% python3 -q
>>> import numpy as np
>>> import numpy.linalg as la
>>> np.set_printoptions(precision=1, suppress=True, linewidth=200, floatmode="fixed")
>>> def tidy(a):
...     return np.round(a, 1) + 0
... 
>>> A = np.load("arr.npy")
>>> print(A)
[[ 2  0  3 -2]
 [ 0  2  0  3]
 [ 3  0  2  0]
 [-2  3  0  2]]
>>> print(tidy(la.norm(A, 2) / la.norm(A)))
0.8
>>> print(round(np.log10(la.cond(A))))
2
>>> print([round(float(x), 1) for x in la.svd(A, compute_uv=False)[:3]])
[6.2, 4.2, 2.2]
>>> vals, V = la.eigh(A)
>>> print(tidy(V.T @ A @ V))
[[-2.2  0.0  0.0  0.0]
 [ 0.0 -0.2  0.0  0.0]
 [ 0.0  0.0  4.2  0.0]
 [ 0.0  0.0  0.0  6.2]]
>>> print(vals.sum(), np.trace(A))
8.0 8
>>> print((vals > 1e-8).sum(), (vals < -1e-8).sum())
2 2
>>> print(tidy(V @ np.diag(vals) @ V.T))
[[ 2.0  0.0  3.0 -2.0]
 [ 0.0  2.0  0.0  3.0]
 [ 3.0  0.0  2.0  0.0]
 [-2.0  3.0  0.0  2.0]]
>>> print(tidy(V.T @ V))
[[1.0 0.0 0.0 0.0]
 [0.0 1.0 0.0 0.0]
 [0.0 0.0 1.0 0.0]
 [0.0 0.0 0.0 1.0]]
>>> print(tidy(la.svd(A, compute_uv=False)))
[6.2 4.2 2.2 0.2]
>>> print(tidy(vals))
[-2.2 -0.2  4.2  6.2]
>>> print(tidy(np.abs(V[:, -1])))
[0.6 0.4 0.4 0.6]
>>> vals, V = la.eig(A)
>>> print(tidy(np.prod(vals)))
9.0
>>> print(tidy(vals))
[-2.2 -0.2  6.2  4.2]
>>> print(tidy(np.sort(la.eigvals(A.T))))
[-2.2 -0.2  4.2  6.2]
>>> O = A.astype(float).copy()
>>> for j in range(4):
...     O[:, j] -= O[:, :j] @ (O[:, :j].T @ O[:, j])
...     O[:, j] /= la.norm(O[:, j])
... 
>>> print(tidy(O))
[[ 0.5  0.2  0.8  0.3]
 [ 0.0  0.6 -0.5  0.6]
 [ 0.7  0.3 -0.3 -0.5]
 [-0.5  0.7  0.3 -0.4]]
>>> print(tidy(O.T @ O))
[[1.0 0.0 0.0 0.0]
 [0.0 1.0 0.0 0.0]
 [0.0 0.0 1.0 0.0]
 [0.0 0.0 0.0 1.0]]
>>> K = np.load("test10.npy")
>>> print(tidy(K))
[[ 0.4 -0.3 -0.6]
 [ 2.6  1.2  0.4]
 [ 0.4  1.6  1.7]
 [-2.4 -0.8  0.1]]
>>> print(la.lstsq(K[:-1].T, K[-1])[2])
2
>>> try:
...     la.inv(K)
... except la.LinAlgError as e:
...     print("failed:", e)
... 
failed: Last 2 dimensions of the array must be square
>>> print(np.allclose(K[:-1].T @ la.lstsq(K[:-1].T, K[-1])[0], K[-1]))
True
>>> arr = np.array([[0, 0, 1],
...     [0, 0, 0],
...     [0, 0, 0],
...     [2, 1, 0],
...     [0, 1, 0],
...     [0, 1, 1],
...     [2, 1, 0],
...     [2, 0, 0],
...     [0, 0, 1],
...     [0, 0, 0],
...     [0, 0, 0],
...     [2, 0, 0],
...     [0, 0, 1]])
>>> rng = np.random.default_rng(968606)
>>> idx = rng.permutation(4)
>>> print(idx)
[0 3 2 1]
>>> Y = A[idx][:, idx]
>>> print(tidy(la.det(Y)), tidy(la.det(A[idx])))
9.0 -9.0
>>> print(np.allclose(Y, A))
False
>>> print(np.trace(Y))
8
>>> print(Y)
[[ 2 -2  3  0]
 [-2  2  0  3]
 [ 3  0  2  0]
 [ 0  3  0  2]]
>>> vals, V = la.eigh(Y)
>>> x = np.array([2, 2, 2, 3])
>>> print(x @ Y @ x)
86
>>> print(np.abs(Y).sum(axis=1).max(), tidy(np.abs(vals).max()))
7 6.2
>>> Y = np.c_[arr[:, :2] @ np.array([[1, 0], [1, 0]]), np.array([1, 0, 0, 1, 3, 0, 1, 1, 2, 2, 0, 1, 1])]
>>> print(Y)
[[0 0 1]
 [0 0 0]
 [0 0 0]
 [3 0 1]
 [1 0 3]
 [1 0 0]
 [3 0 1]
 [2 0 1]
 [0 0 2]
 [0 0 2]
 [0 0 0]
 [2 0 1]
 [0 0 1]]
>>> print(la.matrix_rank(np.c_[arr, Y]))
4
>>> print(tidy(la.lstsq(arr, Y[:, 0])[0]))
[1.0 1.0 0.0]
>>> print(tidy(la.norm(Y - arr @ la.lstsq(arr, Y)[0], axis=0)))
[0.0 0.0 3.7]
>>> J = np.load("dump.npy")
>>> print(tidy(J))
[[-0.5 -0.2 -0.8]
 [-0.1 -0.9  0.4]
 [-0.8  0.3  0.5]]
>>> U, sigma = la.svd(J)
Traceback (most recent call last):
  File "<python-input-51>", line 1, in <module>
    U, sigma = la.svd(J)
    ^^^^^^^^
ValueError: too many values to unpack (expected 2)
>>> U, sigma, Vh = la.svd(J, full_matrices=False)
>>> print(tidy(Vh @ Vh.T))
[[1.0 0.0 0.0]
 [0.0 1.0 0.0]
 [0.0 0.0 1.0]]
>>> print(sigma)
[1.0 1.0 1.0]
>>> print(tidy(np.sqrt((sigma ** 2).sum())), tidy(la.norm(J)))
1.7 1.7
>>> print(tidy(U.T @ U))
[[1.0 0.0 0.0]
 [0.0 1.0 0.0]
 [0.0 0.0 1.0]]
>>> x = np.array([2, 3, 0])
>>> print(tidy(np.sort(np.abs(np.degrees(np.angle(la.eigvals(J)))))))
[  0.0 176.6 176.6]
>>> print(3 - la.matrix_rank(J - np.eye(3), tol=1e-8))
1
>>> print(tidy(la.det(J)))
1.0
>>> cen = (arr - arr.mean(axis=0)) / arr.std(axis=0)
>>> print(np.argwhere(np.abs(cen) > 2))
[]
>>> b = la.lstsq(np.delete(cen, 0, axis=1), cen[:, 0])[0]
>>> print(np.abs(b).argmax())
1
>>> Y = J / np.sqrt((J ** 2).mean(axis=1, keepdims=True))
>>> print(tidy(Y[2]))
[-1.4  0.5  0.8]
>>> print(tidy(la.norm(Y, axis=1)))
[1.7 1.7 1.7]
>>> x = np.array([-2, -3, 3])
>>> rhs = J @ x
>>> b, lr = np.zeros(3), 1 / la.norm(J, 2) ** 2
>>> for i in range(200):
...     b -= lr * J.T @ (J @ b - rhs)
...     if i % 50 == 0: print(i, round(la.norm(J @ b - rhs), 1))
... 
0 0.0
50 0.0
100 0.0
150 0.0
>>> print(tidy(b))
[-2.0 -3.0  3.0]
>>> print(tidy(la.cond(J)))
1.0
>>> F = np.load("mat.npy")
>>> print(F)
[[0.0 0.0 1.0 1.0]
 [0.0 0.0 1.0 0.0]
 [1.0 1.0 0.0 0.0]
 [1.0 0.0 0.0 0.0]]
>>> vals, V = la.eigh(F)
>>> print(np.unique(vals.round(6) + 0, return_counts=True)[1])
[1 1 1 1]
>>> print(np.abs(V[:, -1]).round(6).argmax())
0
>>> print(tidy(la.eigvalsh(F + -2 * np.eye(4))))
[-3.6 -2.6 -1.4 -0.4]
>>> print((vals > 1e-8).sum(), (vals < -1e-8).sum())
2 2
>>> print(tidy(vals))
[-1.6 -0.6  0.6  1.6]
>>> print(tidy(V.T @ F @ V))
[[-1.6  0.0  0.0  0.0]
 [ 0.0 -0.6  0.0  0.0]
 [ 0.0  0.0  0.6  0.0]
 [ 0.0  0.0  0.0  1.6]]
>>> print(tidy(la.svd(F, compute_uv=False)))
[1.6 1.6 0.6 0.6]
>>> print(tidy(la.eigvalsh(F @ F)))
[0.4 0.4 2.6 2.6]
>>> m1 = np.load("sample6.npy")
>>> print(m1)
[[19 10 18  5]
 [10 10 17  7]
 [18 17 31 14]
 [ 5  7 14  9]]
>>> x = np.array([0, 2, -2, 1])
>>> print(F @ np.eye(4)[0])
[0.0 0.0 1.0 1.0]
>>> print(F @ np.ones(4))
[2.0 1.0 2.0 1.0]
>>> data = np.array([[5, 6, 4, 6], [5, 6, 4, 6], [4, 5, 3, 5], [4, 5, 3, 5]])
>>> print(la.matrix_rank(data, rtol=0.1))
1
>>> print(tidy(la.norm(data, 2) / la.norm(data)))
1.0
>>> print(np.argsort(-la.norm(data, axis=0).round(6), kind="stable")[:3])
[1 3 0]
>>> U, sigma, Vh = la.svd(data)
>>> V = Vh[:(sigma > 1e-8).sum()]
>>> x = data[3] + 3 * data[0] + rng.integers(2) * np.eye(4)[2]
>>> print(x)
[19.0 23.0 16.0 23.0]
>>> print(tidy(np.diag(V.T @ V)))
[0.3 0.5 0.8 0.5]
>>> print(tidy(la.norm(x - V.T @ V @ x)))
0.4
>>> U, sigma, Vh = la.svd(F, full_matrices=False)
>>> print(tidy(U.T @ U))
[[1.0 0.0 0.0 0.0]
 [0.0 1.0 0.0 0.0]
 [0.0 0.0 1.0 0.0]
 [0.0 0.0 0.0 1.0]]
>>> print(tidy(Vh @ Vh.T))
[[1.0 0.0 0.0 0.0]
 [0.0 1.0 0.0 0.0]
 [0.0 0.0 1.0 0.0]
 [0.0 0.0 0.0 1.0]]
>>> print(np.allclose(U * sigma @ Vh, F))
True
>>> print(tidy(sigma / sigma[0]))
[1.0 1.0 0.4 0.4]
>>> print(tidy(sigma))
[1.6 1.6 0.6 0.6]
>>> W0 = np.load("block17.npy")
>>> print(W0)
[[2 2 2]
 [2 4 4]
 [2 4 6]]
>>> W0.inv()
Traceback (most recent call last):
  File "<python-input-108>", line 1, in <module>
    W0.inv()
    ^^^^^^
AttributeError: 'numpy.ndarray' object has no attribute 'inv'
>>> print(la.matrix_power(W0, 2))
[[12 20 24]
 [20 36 44]
 [24 44 56]]
>>> print(W0 @ W0)
[[12 20 24]
 [20 36 44]
 [24 44 56]]
>>> print(np.trace(W0))
12
>>> print(tidy(la.det(W0)))
8.0
>>> print(np.allclose(W0 @ W0.T, W0.T @ W0))
True
>>> print(tidy(np.abs(la.eigvals(W0)).max()))
10.1
>>> print(np.allclose(W0, W0.T))
True
>>> print(tidy(np.sort(np.abs(la.eigvals(W0)))))
[ 0.6  1.3 10.1]
>>> print((W0 + W0.T) / 2)
[[2.0 2.0 2.0]
 [2.0 4.0 4.0]
 [2.0 4.0 6.0]]
>>> Y = W0 / la.norm(W0, axis=1, keepdims=True)
>>> gram = Y @ Y.T
>>> print(tidy(gram[1]))
[1.0 1.0 1.0]
>>> print(tidy(np.degrees(np.arccos(np.clip(gram[1, 2], -1, 1)))))
11.5
>>> print((np.abs(gram) > 0.9).astype(int))
[[1 1 1]
 [1 1 1]
 [1 1 1]]
>>> Y = W0 / np.sqrt((W0 ** 2).mean(axis=1, keepdims=True))
>>> print(tidy(W0 - W0.mean(axis=1, keepdims=True)))
[[ 0.0  0.0  0.0]
 [-1.3  0.7  0.7]
 [-2.0  0.0  2.0]]
>>> print(la.matrix_rank(W0 - W0.mean(axis=1, keepdims=True)))
2
>>> vals, V = la.eigh(W0)
>>> print(tidy(V.T @ V))
[[1.0 0.0 0.0]
 [0.0 1.0 0.0]
 [0.0 0.0 1.0]]
>>> print(tidy(V.T @ W0 @ V))
[[ 0.6  0.0  0.0]
 [ 0.0  1.3  0.0]
 [ 0.0  0.0 10.1]]
>>> print(np.unique(vals.round(6) + 0, return_counts=True)[1])
[1 1 1]
